$ python3 -q
>>> import numpy as np
>>> from numpy import linalg as LA
>>> np.set_printoptions(precision=3, suppress=True, linewidth=160)
>>> def rnd(a):
...     return np.round(a, 3) + 0
... 
>>> rng = np.random.default_rng(3702)
>>> labels = rng.integers(0, 2, 4)
>>> data = np.triu((labels[:, None] == labels) & (rng.random((4, 4)) < 0.8), 1).astype(int)
>>> data += data.T
>>> data
array([[0, 1, 0, 0],
       [1, 0, 0, 0],
       [0, 0, 0, 1],
       [0, 0, 1, 0]])
>>> rnd(LA.pinv(data))
array([[0., 1., 0., 0.],
       [1., 0., 0., 0.],
       [0., 0., 0., 1.],
       [0., 0., 1., 0.]])
>>> print(data[:, 1] @ data[:, 2])
0
>>> rnd(LA.svd(data, compute_uv=False))
array([1., 1., 1., 1.])
>>> rnd(np.sort(np.abs(LA.eigvals(data)))[::-1])
array([1., 1., 1., 1.])
>>> data.sum(axis=1)
array([1, 1, 1, 1])
>>> pr = np.eye(4)[0]
>>> for _ in range(7):
...     pr = pr @ data
...     print(pr.round(3))
... 
[0. 1. 0. 0.]
[1. 0. 0. 0.]
[0. 1. 0. 0.]
[1. 0. 0. 0.]
[0. 1. 0. 0.]
[1. 0. 0. 0.]
[0. 1. 0. 0.]
>>> x0 = np.array([1, 2, -2, -2])
>>> rnd(np.abs(LA.eigvals(data)))
array([1., 1., 1., 1.])
>>> print(rnd(np.sort(np.abs(np.degrees(np.angle(LA.eigvals(data)))))))
[  0.   0. 180. 180.]
>>> print([p for p in range(1, 25) if np.allclose(LA.matrix_power(data, p), np.eye(4))])
[2, 4, 6, 8, 10, 12, 14, 16, 18, 20, 22, 24]
>>> 4 - LA.matrix_rank(data - np.eye(4), tol=1e-8)
np.int64(2)
>>> O = data.astype(float).copy()
>>> for j in range(4):
...     O[:, j] -= O[:, :j] @ (O[:, :j].T @ O[:, j])
...     O[:, j] /= LA.norm(O[:, j])
... 
>>> O.T @ O
array([[1., 0., 0., 0.],
       [0., 1., 0., 0.],
       [0., 0., 1., 0.],
       [0., 0., 0., 1.]])
>>> O.T @ data
array([[1., 0., 0., 0.],
       [0., 1., 0., 0.],
       [0., 0., 1., 0.],
       [0., 0., 0., 1.]])
>>> labels = rng.permutation(4)
>>> B = data[:, labels] * rng.choice([-1, 1], 4)
>>> print(B)
[[-1  0  0  0]
 [ 0  1  0  0]
 [ 0  0  1  0]
 [ 0  0  0  1]]
>>> left, _, Vt = LA.svd(data.T @ B)
>>> rnd(LA.lstsq(data, B)[0])
array([[ 0.,  1.,  0.,  0.],
       [-1.,  0.,  0.,  0.],
       [ 0.,  0.,  0.,  1.],
       [ 0.,  0.,  1.,  0.]])
>>> B = np.array([[-4, -4], [-4, -5], [-1, -2]])
>>> K = np.tile(B, (2, 3))
>>> K
array([[-4, -4, -4, -4, -4, -4],
       [-4, -5, -4, -5, -4, -5],
       [-1, -2, -1, -2, -1, -2],
       [-4, -4, -4, -4, -4, -4],
       [-4, -5, -4, -5, -4, -5],
       [-1, -2, -1, -2, -1, -2]])
>>> left, sig, Vt = LA.svd(K)
>>> np.argmax(sig[:-1] / (sig[1:] + 1e-6)) + 1
np.int64(2)
>>> rnd(sig)
array([21.56 ,  1.782,  0.   ,  0.   ,  0.   ,  0.   ])
>>> B = left[:, :2] @ np.diag(sig[:2]) @ Vt[:2]
>>> print(rnd(B))
[[-4. -4. -4. -4. -4. -4.]
 [-4. -5. -4. -5. -4. -5.]
 [-1. -2. -1. -2. -1. -2.]
 [-4. -4. -4. -4. -4. -4.]
 [-4. -5. -4. -5. -4. -5.]
 [-1. -2. -1. -2. -1. -2.]]
>>> print(rnd(LA.norm(K - B) / LA.norm(K)))
0.0
